$ python3 -q
>>> import numpy as np
>>> from numpy import linalg as LA
>>> np.set_printoptions(suppress=True, linewidth=200)
>>> J = np.array([[-3, 2, -2, -2],
...     [-1, -1, -4, 1],
...     [-4, -2, -2, -1],
...     [-2, -2, -5, -1],
...     [-4, -5, -2, -4],
...     [-2, -2, -3, -3],
...     [1, -2, 0, -3],
...     [1, -3, -3, 0],
...     [1, -1, -6, 2],
...     [0, 1, -7, 2],
...     [3, -1, -8, 5],
...     [1, -1, -6, 7],
...     [3, 2, -3, 5]])
>>> Xc = (J - J.mean(axis=0)) / J.std(axis=0)
>>> np.argwhere(np.abs(Xc) > 2)
array([[4, 1]])
>>> b = LA.lstsq(np.delete(Xc, 2, axis=1), Xc[:, 2])[0]
>>> b.round(2)
array([ 0.15,  0.12, -0.87])
>>> np.abs(b).argmax()
np.int64(2)
>>> W0 = np.load("w.npy")
>>> W0.round(2)
array([[ 1.03,  0.42, -1.07, -1.27],
       [-0.66,  1.88, -0.06,  0.13],
       [ 0.96,  0.42,  1.64, -0.46],
       [-1.25, -0.33,  0.4 , -1.47]])
>>> other = np.array([[-1, -3, -3], [0, -1, -1]])
>>> basis = np.kron(other, W0)
>>> basis.shape
(8, 12)
>>> K = np.load("dump.npy")
>>> K
array([[ 4,  2,  7, -4, -5, -4],
       [ 0, -5, -8, -5, -2, -5],
       [ 0,  0,  8, -3, -4,  1],
       [ 0,  0,  0,  2, -3, -7],
       [ 0,  0,  0,  0,  2, -1],
       [ 0,  0,  0,  0,  0,  3]])
>>> other = np.array([[1, 0, 0], [0, 0, 0], [3, 2, 2], [0, 2, 1], [0, 0, 1], [1, 3, 0]])
>>> other @ K
Traceback (most recent call last):
  File "<python-input-17>", line 1, in <module>
    other @ K
    ~~~~~~^~~
ValueError: matmul: Input operand 1 has a mismatch in its core dimension 0, with gufunc signature (n?,k),(k,m?)->(n?,m?) (size 6 is different from 3)
>>> np.einsum("ij->j", K)
array([  4,  -3,   7, -10, -12, -13])
>>> np.einsum("ik,kj->ij", K, other)
array([[ 21,  -6,   5],
       [-29, -41, -23],
       [ 25,  13,   9],
       [ -7, -17,  -1],
       [ -1,  -3,   2],
       [  3,   9,   0]])
>>> other.T @ K.T
array([[ 21, -29,  25,  -7,  -1,   3],
       [ -6, -41,  13, -17,  -3,   9],
       [  5, -23,   9,  -1,   2,   0]])
>>> np.einsum("ik,kj->ji", K, other)
array([[ 21, -29,  25,  -7,  -1,   3],
       [ -6, -41,  13, -17,  -3,   9],
       [  5, -23,   9,  -1,   2,   0]])
>>> LA.matrix_rank(K @ other)
np.int64(3)
>>> f, v = K[5], K[4]
>>> f @ f
np.int64(9)
>>> f @ v
np.int64(-3)
>>> p = (f @ v) / (f @ f) * f
>>> LA.matrix_rank(np.outer(f, v))
np.int64(1)
>>> print(p)
[-0. -0. -0. -0. -0. -1.]
>>> def softmax(z):
...     e = np.exp(z - z.max(axis=-1, keepdims=True))
...     return e / e.sum(axis=-1, keepdims=True)
... 
>>> print(np.round(softmax(K[0]), 2) + 0)
[0.05 0.01 0.95 0.   0.   0.  ]
>>> np.round(softmax(10 * K[0]), 2) + 0
array([0., 0., 1., 0., 0., 0.])
>>> scores = K @ K.T / np.sqrt(6)
>>> softmax(scores).round(6).argmax(axis=1)
array([0, 1, 2, 3, 4, 5])
>>> np.round(softmax(scores), 2) + 0
array([[1.  , 0.  , 0.  , 0.  , 0.  , 0.  ],
       [0.  , 1.  , 0.  , 0.  , 0.  , 0.  ],
       [0.08, 0.  , 0.92, 0.  , 0.  , 0.  ],
       [0.  , 0.  , 0.  , 1.  , 0.  , 0.  ],
       [0.01, 0.14, 0.  , 0.14, 0.69, 0.03],
       [0.  , 0.  , 0.08, 0.  , 0.01, 0.91]])
>>> np.round(softmax(scores)[0] @ K, 2)
array([ 4.,  2.,  7., -4., -5., -4.])
>>> f = np.array([-4, 0])
>>> np.correlate(K[3], K[5], "full")
array([  0,   0,   0,   6,  -9, -21,   0,   0,   0,   0,   0])
>>> np.convolve(K[3], f)
array([ 0,  0,  0, -8, 12, 28,  0])
>>> basis = np.array([[4, 0, 2], [1, 2, -3]])
>>> E = np.repeat(basis, 11 // 2, axis=0)
>>> rng = np.random.default_rng(930)
>>> E = E + 0.1 * rng.normal(size=E.shape)
>>> E.round(2)
array([[ 3.88, -0.1 ,  1.98],
       [ 4.06, -0.05,  1.92],
       [ 3.91, -0.21,  2.06],
       [ 4.06,  0.07,  1.96],
       [ 4.15, -0.06,  2.  ],
       [ 1.17,  1.95, -2.99],
       [ 1.17,  1.99, -3.11],
       [ 0.92,  1.9 , -2.99],
       [ 1.07,  2.  , -2.9 ],
       [ 1.  ,  1.98, -2.94]])
>>> x = np.array([2, -1, 0])
>>> np.sign((E @ x).round(6))
array([ 1.,  1.,  1.,  1.,  1.,  1.,  1., -1.,  1.,  1.])
>>> np.round((E * x).sum(axis=1), 2)
array([ 7.86,  8.17,  8.03,  8.05,  8.35,  0.39,  0.36, -0.07,  0.14,  0.02])
>>> np.round(E * x, 2)
array([[ 7.76,  0.1 ,  0.  ],
       [ 8.12,  0.05,  0.  ],
       [ 7.82,  0.21,  0.  ],
       [ 8.12, -0.07,  0.  ],
       [ 8.3 ,  0.06,  0.  ],
       [ 2.34, -1.95, -0.  ],
       [ 2.34, -1.99, -0.  ],
       [ 1.83, -1.9 , -0.  ],
       [ 2.14, -2.  , -0.  ],
       [ 1.99, -1.98, -0.  ]])
>>> np.round(E @ x, 2)
array([ 7.86,  8.17,  8.03,  8.05,  8.35,  0.39,  0.36, -0.07,  0.14,  0.02])
>>> np.round(np.einsum("ij,j->i", E, x), 2)
array([ 7.86,  8.17,  8.03,  8.05,  8.35,  0.39,  0.36, -0.07,  0.14,  0.02])
>>> Xc = (E - E.mean(axis=0)) / E.std(axis=0)
>>> print(np.round(Xc.std(axis=0), 2))
[1. 1. 1.]
>>> b = LA.lstsq(np.delete(Xc, 2, axis=1), Xc[:, 2])[0]
>>> np.abs(b).argmax()
np.int64(1)
>>> dist = LA.norm(E[:, None] - E[None], axis=-1)
>>> dist.mean(axis=1).argmax()
np.int64(2)
>>> LA.matrix_rank(dist ** 2)
np.int64(5)
>>> dist[:5, :5].round(2)
array([[0.  , 0.19, 0.14, 0.25, 0.27],
       [0.19, 0.  , 0.26, 0.13, 0.12],
       [0.14, 0.26, 0.  , 0.33, 0.29],
       [0.25, 0.13, 0.33, 0.  , 0.16],
       [0.27, 0.12, 0.29, 0.16, 0.  ]])
>>> np.flatnonzero(dist[7] < dist.mean() / 2)
array([5, 6, 7, 8, 9])
>>> (dist + 1e9 * np.eye(10)).round(6).argmin(axis=1)
array([2, 4, 0, 1, 1, 6, 5, 9, 9, 8])
>>> dist.shape
(10, 10)
>>> LA.cond(E) > 100
np.False_
>>> [round(float(x), 2) for x in LA.svd(E, compute_uv=False)[:3]]
[10.13, 8.2, 0.17]
>>> Xc = E - E.mean(axis=0)
>>> V = LA.svd(Xc)[2][:2]
>>> other = Xc - Xc @ V.T @ V
>>> print(LA.norm(other, axis=1).round(6).argmax())
3
>>> np.round(np.cov(Xc @ V.T, rowvar=False), 2) + 0
array([[10.42,  0.  ],
       [ 0.  ,  0.01]])
>>> np.round(LA.norm(other) / LA.norm(Xc), 2)
np.float64(0.02)
